In [1]: import numpy as np

In [2]: np.set_printoptions(precision=1, suppress=True, linewidth=100)

In [3]: def tidy(a):
   ...:     return np.round(a, 1) + 0
   ...: 

In [4]: J = np.load("a.npy")

In [5]: tidy(J)
Out[5]: 
array([[ 10.1,   5.8,  13.8,   9.1],
       [ -0.9,  -8.7, -10. ,   9.1],
       [  4. ,   0.2,   1.6,   5.6],
       [ -0.8,  -3.3,  -7.6,   1.6],
       [  0.7,  -1. ,  -4.3,   1.2],
       [  8.9,   5.6,  11.9,   7.3],
       [  1.3,  -6.3,  -5.5,   9.8],
       [  2.6, -10.9,  -5.3,  18.9],
       [  8.8,   5.9,  11.9,   6.7],
       [ 13.7,  20. ,  25.7,  -4.1],
       [  3.7,   6. ,   3.5,  -3.1],
       [  3.8,   4.5,   3. ,  -0.9],
       [ -0.6, -17.4, -13.2,  21.9]])

In [6]: np.linalg.cond(J) > 100
Out[6]: np.True_

In [7]: tidy(np.linalg.norm(J, 2) / np.linalg.norm(J))
Out[7]: np.float64(0.8)

In [8]: np.linalg.matrix_rank(J, rtol=0.1)
Out[8]: np.int64(3)

In [9]: tidy(np.trace(np.linalg.pinv(J) @ J))
Out[9]: np.float64(3.0)

In [10]: np.unique(J.round(6), axis=0).shape
Out[10]: (13, 4)

In [11]: feats = np.load("test13.npy")

In [12]: tidy(feats)
Out[12]: 
array([[-0.1,  1. ],
       [ 1. ,  0.1]])

In [13]: r0 = np.array([2, 1])

In [14]: A2 = feats + np.outer(r0, np.eye(2)[1])

In [15]: tidy(A2)
Out[15]: 
array([[-0.1,  3. ],
       [ 1. ,  1.1]])

In [16]: np.linalg.matrix_rank(np.linalg.inv(A2) - np.linalg.inv(feats), tol=1e-8)
Out[16]: np.int64(1)

In [17]: w, vecs = np.linalg.eig(A2)

In [18]: tidy(np.sort(np.linalg.eigvals(A2 @ A2)))
Out[18]: array([1.8, 5.5])

In [19]: tidy(A2 @ vecs[:, 0] - w[0] * vecs[:, 0])
Out[19]: array([0., 0.])

In [20]: tidy(np.sort(np.linalg.eigvals(np.linalg.inv(A2))))
Out[20]: array([-0.7,  0.4])

In [21]: tidy(np.poly(feats))
Out[21]: array([ 1.,  0., -1.])

In [22]: tidy(np.linalg.det(feats[::-1]))
Out[22]: np.float64(1.0)

In [23]: tidy(np.einsum("ii->", feats))
Out[23]: np.float64(0.0)

In [24]: gram = feats.T @ feats

In [25]: tidy(np.diag(gram))
Out[25]: array([1., 1.])

In [26]: tidy(gram)
Out[26]: 
array([[1., 0.],
       [0., 1.]])

In [27]: np.linalg.matrix_rank(gram)
Out[27]: np.int64(2)

In [28]: tidy(np.linalg.svd(feats, compute_uv=False) ** 2)
Out[28]: array([1., 1.])

In [29]: np.allclose(gram, gram.T)
Out[29]: True

In [30]: tidy(np.trace(gram)), tidy((feats ** 2).sum())
Out[30]: (np.float64(2.0), np.float64(2.0))

In [31]: tidy(feats.ravel(order="F"))
Out[31]: array([-0.1,  1. ,  1. ,  0.1])

In [32]: blk = feats.reshape(2, 2, -1)

In [33]: np.einsum("ihd,jhd->hij", blk, blk).shape
Out[33]: (2, 2, 2)

In [34]: tidy(blk.transpose(1, 0, 2))
Out[34]: 
array([[[-0.1],
        [ 1. ]],

       [[ 1. ],
        [ 0.1]]])

In [35]: tidy(blk.sum(axis=1))
Out[35]: 
array([[0.8],
       [1.1]])

In [36]: blk.shape
Out[36]: (2, 2, 1)

In [37]: tidy(blk[:, 0])
Out[37]: 
array([[-0.1],
       [ 1. ]])

In [38]: X = np.array([[24, -27, -40, 45],
    ...:     [9, -3, -15, 5],
    ...:     [24, -27, -32, 36],
    ...:     [9, -3, -12, 4]])

In [39]: Q = X.astype(float).copy()

In [40]: for j in range(4):
    ...:     Q[:, j] -= Q[:, :j] @ (Q[:, :j].T @ Q[:, j])
    ...:     Q[:, j] /= np.linalg.norm(Q[:, j])
    ...: 

In [41]: tidy(Q.T @ X)
Out[41]: 
array([[ 36.2, -37.2, -54.4,  55.9],
       [  0. ,   9.4,   0. , -14.2],
       [  0. ,   0. ,   6. ,  -6.2],
       [  0. ,   0. ,   0. ,   1.6]])

In [42]: rng = np.random.default_rng(7)

In [43]: z = rng.permutation(4)

In [44]: A2 = X[:, z] * rng.choice([-1, 1], 4)

In [45]: A2
Out[45]: 
array([[ 24, -40, -27,  45],
       [  9, -15,  -3,   5],
       [ 24, -32, -27,  36],
       [  9, -12,  -3,   4]])

In [46]: U, _, Vt = np.linalg.svd(X.T @ A2)

In [47]: tidy(np.linalg.lstsq(X, A2)[0])
Out[47]: 
array([[1., 0., 0., 0.],
       [0., 0., 1., 0.],
       [0., 1., 0., 0.],
       [0., 0., 0., 1.]])

In [48]: Q, Rm = np.linalg.qr(X)

In [49]: np.allclose(Rm.T @ Rm, X.T @ X)
Out[49]: True

In [50]: tidy(Rm)
Out[50]: 
array([[-36.2,  37.2,  54.4, -55.9],
       [  0. ,  -9.4,   0. ,  14.2],
       [  0. ,   0. ,  -6. ,   6.2],
       [  0. ,   0. ,   0. ,   1.6]])

In [51]: vec = np.array([1, 1, 2, 2])

In [52]: target = X @ vec

In [53]: target
Out[53]: array([  7, -14,   5, -10])

In [54]: tidy(np.linalg.solve(X, target + X[:, 2]))
Out[54]: array([1., 1., 3., 2.])

In [55]: tidy(np.linalg.solve(X, 2 * target))
Out[55]: array([2., 2., 4., 4.])

In [56]: tidy(np.linalg.solve(X.T, X[1]))
Out[56]: array([0., 1., 0., 0.])

In [57]: tidy(np.linalg.solve(X, target))
Out[57]: array([1., 1., 2., 2.])

In [58]: A2 = X + rng.integers(-2, 3, (4, 1)) @ rng.integers(-2, 3, (1, 4))

In [59]: A2
Out[59]: 
array([[ 22, -29, -38,  45],
       [  5,  -7, -11,   5],
       [ 22, -29, -30,  36],
       [  7,  -5, -10,   4]])

In [60]: tidy(np.linalg.svd(A2 - X, compute_uv=False))
Out[60]: array([9.2, 0. , 0. , 0. ])

In [61]: np.abs(A2 - X).sum(axis=1)
Out[61]: array([ 6, 12,  6,  6])

In [62]: A = np.loadtxt("layer11.csv", delimiter=",")

In [63]: tidy(A)
Out[63]: 
array([[-3.2, -1.9, -0.9,  1.1],
       [ 1.1,  0.2,  0.5,  3.8],
       [ 2.1, -2.9, -1.7, -0.2],
       [ 0. ,  1.9, -3.5,  0.4]])

In [64]: tidy(np.linalg.eigvals(X).sum().real)
Out[64]: np.float64(-7.0)

In [65]: gram = A.T @ A

In [66]: tidy(gram)
Out[66]: 
array([[16.,  0.,  0.,  0.],
       [ 0., 16.,  0.,  0.],
       [ 0.,  0., 16.,  0.],
       [ 0.,  0.,  0., 16.]])

In [67]: tidy(np.diag(gram))
Out[67]: array([16., 16., 16., 16.])

In [68]: np.linalg.matrix_rank(gram)
Out[68]: np.int64(4)

In [69]: tidy(np.trace(gram)), tidy((A ** 2).sum())
Out[69]: (np.float64(64.0), np.float64(64.0))

In [70]: z = rng.permutation(4)

In [71]: z
Out[71]: array([0, 1, 2, 3])

In [72]: A2 = A[z][:, z]

In [73]: tidy(np.sort(np.abs(np.linalg.eigvals(A2))))
Out[73]: array([4., 4., 4., 4.])

In [74]: tidy(A2)
Out[74]: 
array([[-3.2, -1.9, -0.9,  1.1],
       [ 1.1,  0.2,  0.5,  3.8],
       [ 2.1, -2.9, -1.7, -0.2],
       [ 0. ,  1.9, -3.5,  0.4]])

In [75]: tidy(np.linalg.det(A2)), tidy(np.linalg.det(A[z]))
Out[75]: (np.float64(-256.0), np.float64(-256.0))

In [76]: np.allclose(A2, A)
Out[76]: True

In [77]: tidy(np.diag(A2))
Out[77]: array([-3.2,  0.2, -1.7,  0.4])

In [78]: F = np.load("dump.npy")

In [79]: F
Out[79]: 
array([[ 2,  1, -1],
       [ 1,  1,  0],
       [-1,  0,  1]])

In [80]: tidy(np.linalg.norm(F, 2) / np.linalg.norm(F))
Out[80]: np.float64(0.9)

In [81]: np.argsort(-np.linalg.norm(F, axis=0).round(6), kind="stable")[:3]
Out[81]: array([0, 1, 2])

In [82]: m1 = np.array([[1, 2, 5, 4, 2], [4, 3, 1, 4, 0], [3, 0, 1, 0, 4], [4, 1, 0, 3, 5]])

In [83]: m1[1] = m1[3]

In [84]: m1
Out[84]: 
array([[1, 2, 5, 4, 2],
       [4, 1, 0, 3, 5],
       [3, 0, 1, 0, 4],
       [4, 1, 0, 3, 5]])

In [85]: np.abs(np.diag(np.linalg.qr(m1)[1])) > 1e-9
Out[85]: array([ True,  True,  True, False])

In [86]: tidy(np.trace(np.linalg.pinv(m1) @ m1))
Out[86]: np.float64(3.0)

In [87]: np.allclose(m1[:-1].T @ np.linalg.lstsq(m1[:-1].T, m1[-1])[0], m1[-1])
Out[87]: True

In [88]: np.unique(m1.round(6), axis=0).shape
Out[88]: (3, 5)

In [89]: U, sv, Vt = np.linalg.svd(m1, full_matrices=False)

In [90]: tidy(sv)
Out[90]: array([11.9,  5.5,  2.2,  0. ])

In [91]: U.shape, sv.shape, Vt.shape
Out[91]: ((4, 4), (4,), (4, 5))

In [92]: np.abs(U[:, 0]).round(6).argmax()
Out[92]: np.int64(1)

In [93]: (sv > 1e-8).sum()
Out[93]: np.int64(3)

In [94]: tidy(np.sqrt((sv ** 2).sum())), tidy(np.linalg.norm(m1))
Out[94]: (np.float64(13.3), np.float64(13.3))

In [95]: np.allclose(U * sv @ Vt, m1)
Out[95]: True

In [96]: tidy(np.abs(Vt[0]))
Out[96]: array([0.5, 0.2, 0.2, 0.4, 0.7])

In [97]: tidy(Vt @ Vt.T)
Out[97]: 
array([[1., 0., 0., 0.],
       [0., 1., 0., 0.],
       [0., 0., 1., 0.],
       [0., 0., 0., 1.]])

In [98]: np.argsort(-np.linalg.norm(m1, axis=0).round(6), kind="stable")[:3]
Out[98]: array([4, 0, 3])

In [99]: np.linalg.matrix_rank(m1, rtol=0.1)
Out[99]: np.int64(3)

In [100]: tidy(np.linalg.norm(m1, 2) / np.linalg.norm(m1))
Out[100]: np.float64(0.9)

In [101]: U, sv, Vt = np.linalg.svd(m1)

In [102]: np.argmax(sv[:-1] / (sv[1:] + 1e-6)) + 1
Out[102]: np.int64(3)

In [103]: tidy(sv)
Out[103]: array([11.9,  5.5,  2.2,  0. ])

In [104]: A2 = U[:, :3] @ np.diag(sv[:3]) @ Vt[:3]

In [105]: tidy(np.linalg.norm(m1 - A2) / np.linalg.norm(m1))
Out[105]: np.float64(0.0)

In [106]: np.linalg.matrix_rank(m1, rtol=0.05)
Out[106]: np.int64(3)

In [107]: arr = np.array([[0.1, 0.1, -1.5],
     ...:     [-1.4, 0.4, 1.3],
     ...:     [-1.6, 1.3, 0.8],
     ...:     [0.3, 0.5, -0.4],
     ...:     [0.3, 1.0, 2.3],
     ...:     [0.2, -0.4, -0.4],
     ...:     [-1.1, -0.4, 0.0],
     ...:     [1.4, -0.4, -0.7],
     ...:     [-0.8, -1.1, -0.3],
     ...:     [-1.7, 1.8, 0.1],
     ...:     [-0.2, 1.3, 0.3],
     ...:     [-0.4, 0.6, 1.0],
     ...:     [-0.2, 2.3, -0.3],
     ...:     [1.5, -0.5, -2.7],
     ...:     [1.8, 0.4, -0.4],
     ...:     [0.4, 1.4, -0.6],
     ...:     [-2.2, 0.7, -1.3],
     ...:     [-0.2, -0.4, -1.1]])

In [108]: arr[:, 2] = -2 * arr[:, 0] + 0.3 * rng.normal(size=18)

In [109]: tidy(arr)
Out[109]: 
array([[ 0.1,  0.1, -0.4],
       [-1.4,  0.4,  2.9],
       [-1.6,  1.3,  3.3],
       [ 0.3,  0.5, -0.6],
       [ 0.3,  1. , -0.9],
       [ 0.2, -0.4, -0.4],
       [-1.1, -0.4,  2.4],
       [ 1.4, -0.4, -3.2],
       [-0.8, -1.1,  1.5],
       [-1.7,  1.8,  2.8],
       [-0.2,  1.3,  0. ],
       [-0.4,  0.6,  0.2],
       [-0.2,  2.3,  0.3],
       [ 1.5, -0.5, -3.4],
       [ 1.8,  0.4, -3.5],
       [ 0.4,  1.4, -0.8],
       [-2.2,  0.7,  4.3],
       [-0.2, -0.4, -0.4]])

In [110]: A2 = np.array([[-2, -3], [-1, 1], [0, 2]])

In [111]: np.linalg.matrix_rank(arr @ A2)
Out[111]: np.int64(2)

In [112]: np.vstack([arr, A2.T]).shape
Out[112]: (20, 3)

In [113]: tidy(np.einsum("ij->j", arr))
Out[113]: array([-3.8,  8.6,  4.4])

In [114]: tidy(np.einsum("ik,kj->ij", arr, A2))
Out[114]: 
array([[ -0.3,  -1. ],
       [  2.4,  10.5],
       [  1.9,  12.7],
       [ -1.1,  -1.5],
       [ -1.6,  -1.7],
       [  0. ,  -1.8],
       [  2.6,   7.7],
       [ -2.4, -11. ],
       [  2.7,   4.2],
       [  1.6,  12.6],
       [ -0.9,   1.9],
       [  0.2,   2.3],
       [ -1.9,   3.6],
       [ -2.5, -11.8],
       [ -4. , -12. ],
       [ -2.2,  -1.3],
       [  3.7,  16. ],
       [  0.8,  -0.5]])

In [115]: np.linalg.matrix_rank(np.vstack([arr, A2.T]))
Out[115]: np.int64(3)

In [116]: tidy(np.einsum("ik,kj->ji", arr, A2))
Out[116]: 
array([[ -0.3,   2.4,   1.9,  -1.1,  -1.6,   0. ,   2.6,  -2.4,   2.7,   1.6,  -0.9,   0.2,  -1.9,
         -2.5,  -4. ,  -2.2,   3.7,   0.8],
       [ -1. ,  10.5,  12.7,  -1.5,  -1.7,  -1.8,   7.7, -11. ,   4.2,  12.6,   1.9,   2.3,   3.6,
        -11.8, -12. ,  -1.3,  16. ,  -0.5]])

In [117]: tidy(A2.T @ arr.T)
Out[117]: 
array([[ -0.3,   2.4,   1.9,  -1.1,  -1.6,   0. ,   2.6,  -2.4,   2.7,   1.6,  -0.9,   0.2,  -1.9,
         -2.5,  -4. ,  -2.2,   3.7,   0.8],
       [ -1. ,  10.5,  12.7,  -1.5,  -1.7,  -1.8,   7.7, -11. ,   4.2,  12.6,   1.9,   2.3,   3.6,
        -11.8, -12. ,  -1.3,  16. ,  -0.5]])
